$ ipython --no-banner

In [1]: import numpy as np

In [2]: import numpy.linalg as la

In [3]: np.set_printoptions(precision=4, suppress=True, linewidth=140)

In [4]: def tidy(a):
   ...:     return np.round(a, 4) + 0
   ...: 

In [5]: m1 = np.loadtxt("x.csv", delimiter=",")

In [6]: print(m1)
[[ 3.  1. -2.  0.  0.  1.  0.  1.  0.]
 [ 0. -1. -3.  0.  0. -1. -3.  0. -3.]
 [ 0.  0. -3. -3.  2. -2.  2. -1.  2.]
 [ 0.  0.  0.  3.  2.  1. -3. -1.  0.]
 [ 0.  0.  0.  0. -1. -1.  0.  1.  2.]
 [ 0.  0.  0.  0.  0.  1.  0.  0. -2.]
 [ 0.  0.  0.  0.  0.  0. -2. -3. -2.]
 [ 0.  0.  0.  0.  0.  0.  0.  2.  0.]
 [ 0.  0.  0.  0.  0.  0.  0.  0.  3.]]

In [7]: # triangular

In [8]: A2 = np.array([[3, 1],
   ...:     [0, -1],
   ...:     [2, -1],
   ...:     [3, 0],
   ...:     [-3, 3],
   ...:     [-3, -1],
   ...:     [-1, -2],
   ...:     [3, -1],
   ...:     [0, 1]])

In [9]: print(np.einsum("ik,kj->ij", m1, A2))
[[  5.   2.]
 [  0.   8.]
 [-20.  10.]
 [  0.  12.]
 [  9.  -1.]
 [ -3.  -3.]
 [ -7.   5.]
 [  6.  -2.]
 [  0.   3.]]

In [10]: np.einsum("ij,ij->i", m1, m1)
Out[10]: array([16., 29., 35., 24.,  7.,  5., 17.,  4.,  9.])

In [11]: np.vstack([m1, A2.T]).shape
Out[11]: (11, 9)

In [12]: w1 = np.array([[-2, -2],
    ...:     [1, 0],
    ...:     [0, -2],
    ...:     [-1, -2],
    ...:     [0, -1],
    ...:     [1, 0],
    ...:     [0, -1],
    ...:     [-1, 2],
    ...:     [1, 2]])

In [13]: coef = np.array([1, 3])

In [14]: act = np.maximum(m1 @ w1 + coef, 0)

In [15]: act
Out[15]: 
array([[ 0.,  3.],
       [ 0.,  6.],
       [ 5., 13.],
       [ 0.,  0.],
       [ 1., 10.],
       [ 0.,  0.],
       [ 2.,  0.],
       [ 0.,  7.],
       [ 4.,  9.]])

In [16]: (act > 0).astype(int)
Out[16]: 
array([[0, 1],
       [0, 1],
       [1, 1],
       [0, 0],
       [1, 1],
       [0, 0],
       [1, 0],
       [0, 1],
       [1, 1]])

In [17]: la.matrix_rank(act)
Out[17]: np.int64(2)

In [18]: tidy((act > 0).mean(axis=0))
Out[18]: array([0.4444, 0.6667])

In [19]: basis = np.array([[0, 2], [2, 0]])

In [20]: (act @ basis).round(6).argmax(axis=1)
Out[20]: array([0, 0, 0, 0, 0, 0, 1, 0, 0])

In [21]: tidy(la.norm(m1, axis=0))
Out[21]: array([3.    , 1.4142, 4.6904, 4.2426, 3.    , 3.    , 5.099 , 4.1231, 5.831 ])

In [22]: m1[7] @ m1[1]
Out[22]: np.float64(0.0)

In [23]: print(tidy(la.norm(m1, 1)), tidy(la.norm(m1, np.inf)))
14.0 15.0

In [24]: print(m1 @ m1)
[[  9.   2.  -3.   6.  -4.   7.  -7.   7.  -9.]
 [  0.   1.  12.   9.  -6.   6.   3.  12.  -4.]
 [  0.   0.   9.   0. -14.  -1.  -1.   0.   4.]
 [  0.   0.   0.   9.   4.   2.  -3.   6.   8.]
 [  0.   0.   0.   0.   1.   0.   0.   1.   6.]
 [  0.   0.   0.   0.   0.   1.   0.   0.  -8.]
 [  0.   0.   0.   0.   0.   0.   4.   0.  -2.]
 [  0.   0.   0.   0.   0.   0.   0.   4.   0.]
 [  0.   0.   0.   0.   0.   0.   0.   0.   9.]]

In [25]: np.prod(np.diag(m1)), tidy(la.det(m1))
Out[25]: (np.float64(324.0), np.float64(324.0))

In [26]: la.matrix_rank(m1 - m1[0, 0] * np.eye(9))
Out[26]: np.int64(8)

In [27]: A2 = np.array([[0, 2, 3, 1],
    ...:     [3, 3, 3, 0],
    ...:     [2, 3, 0, 0],
    ...:     [0, 0, 1, 0],
    ...:     [3, 3, 1, 1],
    ...:     [0, 0, 1, 1],
    ...:     [2, 3, 0, 3]])

In [28]: basis = np.array([[1, 2, 1, 1, 1, 2, 1, 1, 1, 2, 0, 1],
    ...:     [2, 0, 1, 0, 0, 1, 0, 0, 0, 2, 0, 2],
    ...:     [2, 0, 0, 0, 1, 2, 1, 2, 0, 2, 1, 2],
    ...:     [2, 2, 0, 2, 0, 2, 0, 2, 2, 2, 2, 0]])

In [29]: rng = np.random.default_rng(729162)

In [30]: K = A2 @ basis + 0.3 * rng.normal(size=(7, 12))

In [31]: tidy(K)
Out[31]: 
array([[11.8541,  2.0998,  2.3522,  1.3819,  2.9837, 10.3423,  2.701 ,  7.6796,  2.0859, 12.0485,  5.5581,  9.8004],
       [15.0211,  5.8202,  5.8769,  3.4412,  5.9512, 14.6792,  5.9963,  8.4789,  2.7405, 18.1498,  3.0712, 15.1258],
       [ 7.9411,  3.6173,  4.9208,  1.8655,  2.1967,  7.3074,  1.6026,  2.0786,  1.5453,  9.0081, -0.5098,  8.0694],
       [ 2.1332, -0.3814,  0.1468,  0.6309,  1.2568,  2.2065,  1.126 ,  1.9968,  0.0729,  2.1283,  1.3887,  1.9448],
       [12.9407,  7.9542,  5.8862,  4.7846,  4.3012, 13.1362,  4.1104,  6.7012,  4.6339, 15.8185,  3.2397, 10.9471],
       [ 4.6444,  1.7515, -0.055 ,  1.8974,  1.1796,  4.2424,  1.1035,  4.3721,  1.7878,  4.3907,  3.5636,  1.5552],
       [14.112 ,  9.6857,  5.1453,  7.9126,  2.151 , 13.0421,  1.8252,  8.133 ,  8.0471, 15.8446,  5.9095,  7.827 ]])

In [32]: theta = np.radians(36)

In [33]: R = np.eye(12)

In [34]: R[10, 10] = R[11, 11] = np.cos(theta)

In [35]: R[10, 11], R[11, 10] = -np.sin(theta), np.sin(theta)

In [36]: tidy(R)
Out[36]: 
array([[ 1.    ,  0.    ,  0.    ,  0.    ,  0.    ,  0.    ,  0.    ,  0.    ,  0.    ,  0.    ,  0.    ,  0.    ],
       [ 0.    ,  1.    ,  0.    ,  0.    ,  0.    ,  0.    ,  0.    ,  0.    ,  0.    ,  0.    ,  0.    ,  0.    ],
       [ 0.    ,  0.    ,  1.    ,  0.    ,  0.    ,  0.    ,  0.    ,  0.    ,  0.    ,  0.    ,  0.    ,  0.    ],
       [ 0.    ,  0.    ,  0.    ,  1.    ,  0.    ,  0.    ,  0.    ,  0.    ,  0.    ,  0.    ,  0.    ,  0.    ],
       [ 0.    ,  0.    ,  0.    ,  0.    ,  1.    ,  0.    ,  0.    ,  0.    ,  0.    ,  0.    ,  0.    ,  0.    ],
       [ 0.    ,  0.    ,  0.    ,  0.    ,  0.    ,  1.    ,  0.    ,  0.    ,  0.    ,  0.    ,  0.    ,  0.    ],
       [ 0.    ,  0.    ,  0.    ,  0.    ,  0.    ,  0.    ,  1.    ,  0.    ,  0.    ,  0.    ,  0.    ,  0.    ],
       [ 0.    ,  0.    ,  0.    ,  0.    ,  0.    ,  0.    ,  0.    ,  1.    ,  0.    ,  0.    ,  0.    ,  0.    ],
       [ 0.    ,  0.    ,  0.    ,  0.    ,  0.    ,  0.    ,  0.    ,  0.    ,  1.    ,  0.    ,  0.    ,  0.    ],
       [ 0.    ,  0.    ,  0.    ,  0.    ,  0.    ,  0.    ,  0.    ,  0.    ,  0.    ,  1.    ,  0.    ,  0.    ],
       [ 0.    ,  0.    ,  0.    ,  0.    ,  0.    ,  0.    ,  0.    ,  0.    ,  0.    ,  0.    ,  0.809 , -0.5878],
       [ 0.    ,  0.    ,  0.    ,  0.    ,  0.    ,  0.    ,  0.    ,  0.    ,  0.    ,  0.    ,  0.5878,  0.809 ]])

In [37]: A2 = K @ R.T

In [38]: np.allclose(la.norm(K, axis=1), la.norm(A2, axis=1))
Out[38]: True

In [39]: tidy(la.norm(K) ** 2 / la.norm(K, 2) ** 2)
Out[39]: np.float64(1.0384)

In [40]: tidy(K[5] @ K[1])
Out[40]: np.float64(318.2055)

In [41]: print(tidy(la.norm(K[5], 1)), tidy(la.norm(K[5], np.inf)))
30.5432 4.6444

In [42]: print(tidy(la.norm(K, axis=0)))
[28.6696 14.5486 11.1996 10.3311  8.6742 27.228   8.2784 16.4117 10.1823 32.8757 10.0314 24.0261]

In [43]: w1 = np.array([[7, 1, 8, 8, 5, 1],
    ...:     [0, 7, 4, 7, 9, 6],
    ...:     [8, 3, 5, 7, 3, 2],
    ...:     [4, 1, 6, 1, 7, 1],
    ...:     [6, 6, 9, 3, 0, 1],
    ...:     [8, 2, 0, 1, 0, 9],
    ...:     [7, 6, 3, 5, 3, 7],
    ...:     [4, 3, 6, 4, 2, 3],
    ...:     [8, 4, 5, 3, 4, 4],
    ...:     [7, 3, 8, 2, 9, 0],
    ...:     [5, 8, 5, 9, 6, 9],
    ...:     [1, 7, 2, 3, 4, 3]])

In [44]: coef = np.array([0, 0, 2, -1, 2, -2])

In [45]: act = np.maximum(K @ w1 + coef, 0)

In [46]: (act > 0).astype(int)
Out[46]: 
array([[1, 1, 1, 1, 1, 1],
       [1, 1, 1, 1, 1, 1],
       [1, 1, 1, 1, 1, 1],
       [1, 1, 1, 1, 1, 1],
       [1, 1, 1, 1, 1, 1],
       [1, 1, 1, 1, 1, 1],
       [1, 1, 1, 1, 1, 1]])

In [47]: la.matrix_rank(act)
Out[47]: np.int64(6)

In [48]: basis = np.array([[2, 3], [3, 0], [1, 0], [1, 3], [2, 0], [0, 1]])

In [49]: (act @ basis).round(6).argmax(axis=1)
Out[49]: array([0, 0, 0, 0, 0, 0, 0])

In [50]: w1 @ basis
Out[50]: 
array([[43, 46],
       [50, 27],
       [43, 47],
       [32, 16],
       [42, 28],
       [23, 36],
       [46, 43],
       [31, 27],
       [44, 37],
       [51, 27],
       [60, 51],
       [36, 15]])

In [51]: tidy(K.sum(axis=1))
Out[51]: array([ 70.8877, 104.3524,  49.6428,  14.6502,  94.4539,  30.4332,  99.635 ])

In [52]: tidy(K.sum(axis=0))
Out[52]: array([68.6465, 30.5472, 24.2733, 21.9142, 20.0201, 64.9561, 18.4651, 39.4403, 20.9134, 77.3885, 22.2209, 55.2697])

In [53]: la.matrix_rank(K)
Out[53]: np.int64(7)

In [54]: print(tidy(la.svd(K, compute_uv=False)))
[64.2196  9.843   7.2787  2.638   0.9387  0.7085  0.5155]

In [55]: tidy(K.mean(axis=0))
Out[55]: array([ 9.8066,  4.3639,  3.4676,  3.1306,  2.86  ,  9.2794,  2.6379,  5.6343,  2.9876, 11.0555,  3.1744,  7.8957])

In [56]: K.shape
Out[56]: (7, 12)

In [57]: A2 = K / la.norm(K, axis=1, keepdims=True)

In [58]: G = A2 @ A2.T

In [59]: tidy(G[4])
Out[59]: array([0.9582, 0.9867, 0.9711, 0.8803, 1.    , 0.8992, 0.9733])

In [60]: np.argwhere(np.triu(np.abs(G) > 0.95, 1))
Out[60]: 
array([[0, 1],
       [0, 3],
       [0, 4],
       [1, 2],
       [1, 4],
       [2, 4],
       [4, 6]])

In [61]: tidy(np.degrees(np.arccos(np.clip(G[4, 5], -1, 1))))
Out[61]: np.float64(25.9415)

In [62]: print((np.abs(G) > 0.9).astype(int))
[[1 1 1 1 1 1 1]
 [1 1 1 1 1 0 1]
 [1 1 1 0 1 0 1]
 [1 1 0 1 0 1 0]
 [1 1 1 0 1 0 1]
 [1 0 0 1 0 1 1]
 [1 1 1 0 1 1 1]]

In [63]: (G - 2 * np.eye(7)).round(6).argmax(axis=1)
Out[63]: array([1, 4, 1, 0, 1, 6, 4])

In [64]: arr = np.load("block7.npy")

In [65]: arr
Out[65]: 
array([[-1.,  1.,  0.,  0.,  0.,  0.],
       [ 0., -1.,  1.,  0.,  0.,  0.],
       [ 0.,  0., -1.,  1.,  0.,  0.],
       [ 0.,  0.,  0., -1.,  1.,  0.],
       [ 0.,  0.,  0.,  0., -1.,  1.],
       [ 0.,  0.,  0.,  0.,  0., -1.]])

In [66]: # triangular, det is the product of the diagonal

In [67]: labels = rng.permutation(6)

In [68]: labels
Out[68]: array([0, 4, 5, 3, 1, 2])

In [69]: A2 = arr[labels][:, labels]

In [70]: A2
Out[70]: 
array([[-1.,  0.,  0.,  0.,  1.,  0.],
       [ 0., -1.,  1.,  0.,  0.,  0.],
       [ 0.,  0., -1.,  0.,  0.,  0.],
       [ 0.,  1.,  0., -1.,  0.,  0.],
       [ 0.,  0.,  0.,  0., -1.,  1.],
       [ 0.,  0.,  0.,  1.,  0., -1.]])

In [71]: print(la.norm(A2, axis=1).argmax())
0

In [72]: tidy(la.norm(A2, axis=0))
Out[72]: array([1.    , 1.4142, 1.4142, 1.4142, 1.4142, 1.4142])

In [73]: tidy(la.norm(A2[5], 1)), tidy(la.norm(A2[5], np.inf))
Out[73]: (np.float64(2.0), np.float64(1.0))

In [74]: tidy(la.norm(A2, 2))
Out[74]: np.float64(1.9419)

In [75]: tidy(la.norm(A2) ** 2 / la.norm(A2, 2) ** 2)
Out[75]: np.float64(2.9171)

In [76]: tidy(la.norm(A2, 1)), tidy(la.norm(A2, np.inf))
Out[76]: (np.float64(2.0), np.float64(2.0))

In [77]: A2[5] @ A2[2]
Out[77]: np.float64(0.0)

In [78]: tidy(la.norm(A2, axis=1))
Out[78]: array([1.4142, 1.4142, 1.    , 1.4142, 1.4142, 1.4142])

In [79]: r0 = np.array([1, 1, -2, -1, 1])

In [80]: g = np.array([3, 9, 2, 8, 0, 8])

In [81]: data = r0[:, None] + g[None, :]

In [82]: data
Out[82]: 
array([[ 4, 10,  3,  9,  1,  9],
       [ 4, 10,  3,  9,  1,  9],
       [ 1,  7,  0,  6, -2,  6],
       [ 2,  8,  1,  7, -1,  7],
       [ 4, 10,  3,  9,  1,  9]])

In [83]: # rows 0 and 1 are equal

In [84]: A2 = data / la.norm(data, axis=1, keepdims=True)

In [85]: G = A2 @ A2.T

In [86]: (np.abs(G) > 0.9).astype(int)
Out[86]: 
array([[1, 1, 1, 1, 1],
       [1, 1, 1, 1, 1],
       [1, 1, 1, 1, 1],
       [1, 1, 1, 1, 1],
       [1, 1, 1, 1, 1]])

In [87]: tidy(la.norm(A2, axis=1))
Out[87]: array([1., 1., 1., 1., 1.])

In [88]: np.allclose(data[:-1].T @ la.lstsq(data[:-1].T, data[-1])[0], data[-1])
Out[88]: True

In [89]: la.lstsq(data[:-1].T, data[-1])[2]
Out[89]: np.int32(2)

In [90]: tidy(np.trace(la.pinv(data) @ data))
Out[90]: np.float64(2.0)

In [91]: r = la.matrix_rank(data)

In [92]: r
Out[92]: np.int64(2)

In [93]: N = la.svd(data)[2][r:].T

In [94]: tidy(data @ N)
Out[94]: 
array([[0., 0., 0., 0.],
       [0., 0., 0., 0.],
       [0., 0., 0., 0.],
       [0., 0., 0., 0.],
       [0., 0., 0., 0.]])

In [95]: [int(la.matrix_rank(data[:i])) for i in range(1, len(data) + 1)]
Out[95]: [1, 1, 2, 2, 2]

In [96]: la.matrix_rank(data.T @ data), la.matrix_rank(data @ data.T)
Out[96]: (np.int64(2), np.int64(2))

In [97]: x0 = np.array([-2, -2, -3, -2, -1, -2])

In [98]: a = np.maximum(data @ x0, 0)

In [99]: a
Out[99]: array([0, 0, 0, 0, 0])

In [100]: data.T @ a
Out[100]: array([0, 0, 0, 0, 0, 0])

In [101]: np.tanh(data @ x0)
Out[101]: array([-1., -1., -1., -1., -1.])

In [102]: print(np.flatnonzero(a > 1e-9))
[]

In [103]: np.maximum(data @ x0, 0) - np.maximum(-data @ x0, 0)
Out[103]: array([-74, -74, -38, -50, -74])

In [104]: np.maximum(data @ (3 * x0), 0)
Out[104]: array([0, 0, 0, 0, 0])

In [105]: A2 = data / np.sqrt((data ** 2).mean(axis=1, keepdims=True))

In [106]: tidy(A2[3])
Out[106]: array([ 0.378 ,  1.5119,  0.189 ,  1.3229, -0.189 ,  1.3229])

In [107]: tidy(la.norm(A2, axis=1))
Out[107]: array([2.4495, 2.4495, 2.4495, 2.4495, 2.4495])

In [108]: la.matrix_rank(A2) == la.matrix_rank(data)
Out[108]: np.True_

In [109]: J = np.abs(np.array([[-1, -2, -1, 0, -1, 2, 0, -2, 0, -2, 2, -1],
     ...:     [1, 1, 1, 0, 2, -2, -2, 1, -1, 2, 2, 1],
     ...:     [0, -2, -1, -2, -1, 2, 2, 2, -2, -1, 2, -1],
     ...:     [1, 2, -1, 1, -1, 1, -2, 0, -2, 2, -1, 0],
     ...:     [2, -1, 2, 1, 2, 2, -2, -2, 0, 0, 0, 0],
     ...:     [2, -1, 2, -2, -1, -2, 1, 0, 0, 2, -1, -1],
     ...:     [2, 0, -1, 0, 1, 2, 1, 0, 2, 1, -2, 1],
     ...:     [2, 2, -1, 2, 2, -1, -2, -2, -2, -2, -2, 1],
     ...:     [2, -2, -2, 0, 1, 2, 2, -1, 2, 2, -2, 1],
     ...:     [-2, 1, 2, -2, 2, 1, 2, 0, 1, -1, -2, 2],
     ...:     [-1, 0, 2, 2, 1, 0, 2, -1, -1, 2, 0, -2],
     ...:     [-1, -2, -2, 1, -2, 1, 2, 1, 2, 0, 0, 1]])) + np.eye(12)

In [110]: J = J / J.sum(axis=1, keepdims=True)

In [111]: tidy(J)
Out[111]: 
array([[0.1333, 0.1333, 0.0667, 0.    , 0.0667, 0.1333, 0.    , 0.1333, 0.    , 0.1333, 0.1333, 0.0667],
       [0.0588, 0.1176, 0.0588, 0.    , 0.1176, 0.1176, 0.1176, 0.0588, 0.0588, 0.1176, 0.1176, 0.0588],
       [0.    , 0.1053, 0.1053, 0.1053, 0.0526, 0.1053, 0.1053, 0.1053, 0.1053, 0.0526, 0.1053, 0.0526],
       [0.0667, 0.1333, 0.0667, 0.1333, 0.0667, 0.0667, 0.1333, 0.    , 0.1333, 0.1333, 0.0667, 0.    ],
       [0.1333, 0.0667, 0.1333, 0.0667, 0.2   , 0.1333, 0.1333, 0.1333, 0.    , 0.    , 0.    , 0.    ],
       [0.125 , 0.0625, 0.125 , 0.125 , 0.0625, 0.1875, 0.0625, 0.    , 0.    , 0.125 , 0.0625, 0.0625],
       [0.1429, 0.    , 0.0714, 0.    , 0.0714, 0.1429, 0.1429, 0.    , 0.1429, 0.0714, 0.1429, 0.0714],
       [0.0909, 0.0909, 0.0455, 0.0909, 0.0909, 0.0455, 0.0909, 0.1364, 0.0909, 0.0909, 0.0909, 0.0455],
       [0.1   , 0.1   , 0.1   , 0.    , 0.05  , 0.1   , 0.1   , 0.05  , 0.15  , 0.1   , 0.1   , 0.05  ],
       [0.1053, 0.0526, 0.1053, 0.1053, 0.1053, 0.0526, 0.1053, 0.    , 0.0526, 0.1053, 0.1053, 0.1053],
       [0.0667, 0.    , 0.1333, 0.1333, 0.0667, 0.    , 0.1333, 0.0667, 0.0667, 0.1333, 0.0667, 0.1333],
       [0.0625, 0.125 , 0.125 , 0.0625, 0.125 , 0.0625, 0.125 , 0.0625, 0.125 , 0.    , 0.    , 0.125 ]])

In [112]: # a transition matrix

In [113]: x0 = np.array([3, 1, 9, 3, 8, 0, 9, 1, 7, 3, 8, 9])

In [114]: rhs = J @ x0

In [115]: coef, lr = np.zeros(12), 1 / la.norm(J, 2) ** 2

In [116]: for i in range(200):
     ...:     coef -= lr * J.T @ (J @ coef - rhs)
     ...:     if i % 50 == 0: print(i, round(la.norm(J @ coef - rhs), 4))
     ...: 
0 2.1878
50 0.3934
100 0.2079
150 0.1538

In [117]: tidy(coef)
Out[117]: array([3.4665, 0.9011, 7.5067, 3.0629, 6.9529, 0.8025, 9.9903, 1.7165, 7.0258, 3.5173, 6.4625, 9.8049])

In [118]: print(tidy(la.cond(J)))
163.0927
